% ipython --no-banner

In [1]: import numpy as np

In [2]: from numpy import linalg as LA

In [3]: np.set_printoptions(precision=2, suppress=True, linewidth=200)

In [4]: W0 = np.load("mat.npy")

In [5]: W0
Out[5]: 
array([[ 1.,  0.,  0.,  0.],
       [-3., -1., -2.,  1.],
       [ 3.,  2.,  3., -1.],
       [-3., -2., -2.,  2.]])

In [6]: r0, r1 = W0[3], W0[2]

In [7]: r0 @ r0
Out[7]: np.float64(21.0)

In [8]: pr = (r0 @ r1) / (r0 @ r0) * r0

In [9]: np.outer(r0, r1)
Out[9]: 
array([[-9., -6., -9.,  3.],
       [-6., -4., -6.,  2.],
       [-6., -4., -6.,  2.],
       [ 6.,  4.,  6., -2.]])

In [10]: pr
Out[10]: array([ 3.,  2.,  2., -2.])

In [11]: round(float(LA.norm(r0 + r1) ** 2 + LA.norm(r0 - r1) ** 2), 2)
Out[11]: 88.0

In [12]: W0.reshape(-1, 2)
Out[12]: 
array([[ 1.,  0.],
       [ 0.,  0.],
       [-3., -1.],
       [-2.,  1.],
       [ 3.,  2.],
       [ 3., -1.],
       [-3., -2.],
       [-2.,  2.]])

In [13]: t3 = W0.reshape(4, 2, -1)

In [14]: np.swapaxes(t3, 1, 2)[1]
Out[14]: 
array([[-3., -2.],
       [-1.,  1.]])

In [15]: t3.sum(axis=1)
Out[15]: 
array([[ 1.,  0.],
       [-5.,  0.],
       [ 6.,  1.],
       [-5.,  0.]])

In [16]: np.einsum("ihd,ihd->ih", t3, t3)
Out[16]: 
array([[ 1.,  0.],
       [10.,  5.],
       [13., 10.],
       [13.,  8.]])

In [17]: np.einsum("ihd,jhd->hij", t3, t3).shape
Out[17]: (2, 4, 4)

In [18]: t3.transpose(1, 0, 2)
Out[18]: 
array([[[ 1.,  0.],
        [-3., -1.],
        [ 3.,  2.],
        [-3., -2.]],

       [[ 0.,  0.],
        [-2.,  1.],
        [ 3., -1.],
        [-2.,  2.]]])

In [19]: x0 = np.array([-3, 2, -3, 3])

In [20]: W0 @ x0
Out[20]: array([ -3.,  16., -17.,  17.])

In [21]: (W0 @ x0).argmax()
Out[21]: np.int64(3)

In [22]: (W0 * x0).sum(axis=1)
Out[22]: array([ -3.,  16., -17.,  17.])

In [23]: LA.norm(W0 @ x0) <= LA.norm(W0, 2) * LA.norm(x0) + 1e-9
Out[23]: np.True_

In [24]: W0 @ (2 * x0)
Out[24]: array([ -6.,  32., -34.,  34.])

In [25]: E = np.load("block14.npy")

In [26]: E
Out[26]: 
array([[ 0.1, -1.3, -1.3, -0.4],
       [-0.9,  1.8, -1.3, -0.5],
       [-0.1,  0.4, -0.2, -1.6],
       [ 0.5, -0.4,  0.3,  0.9],
       [ 0.1,  1.1,  1.3,  1.3]])

In [27]: x0 = np.array([4, 3, 1, 3])

In [28]: E * x0
Out[28]: 
array([[ 0.4, -3.9, -1.3, -1.2],
       [-3.6,  5.4, -1.3, -1.5],
       [-0.4,  1.2, -0.2, -4.8],
       [ 2. , -1.2,  0.3,  2.7],
       [ 0.4,  3.3,  1.3,  3.9]])

In [29]: E @ (2 * x0)
Out[29]: array([-12. ,  -2. ,  -8.4,   7.6,  17.8])

In [30]: E @ np.ones(4)
Out[30]: array([-2.9, -0.9, -1.5,  1.3,  3.8])

In [31]: np.sign((E @ x0).round(6))
Out[31]: array([-1., -1., -1.,  1.,  1.])

In [32]: t = np.radians(15)

In [33]: R = np.eye(4)

In [34]: R[2, 2] = R[1, 1] = np.cos(t)

In [35]: R[2, 1], R[1, 2] = -np.sin(t), np.sin(t)

In [36]: R
Out[36]: 
array([[ 1.  ,  0.  ,  0.  ,  0.  ],
       [ 0.  ,  0.97,  0.26,  0.  ],
       [ 0.  , -0.26,  0.97,  0.  ],
       [ 0.  ,  0.  ,  0.  ,  1.  ]])

In [37]: other = E @ R.T

In [38]: np.abs(other - E).max(axis=0)
Out[38]: array([0.  , 0.4 , 0.42, 0.  ])

In [39]: other
Out[39]: 
array([[ 0.1 , -1.59, -0.92, -0.4 ],
       [-0.9 ,  1.4 , -1.72, -0.5 ],
       [-0.1 ,  0.33, -0.3 , -1.6 ],
       [ 0.5 , -0.31,  0.39,  0.9 ],
       [ 0.1 ,  1.4 ,  0.97,  1.3 ]])

In [40]: np.allclose(E @ E.T, other @ other.T)
Out[40]: True
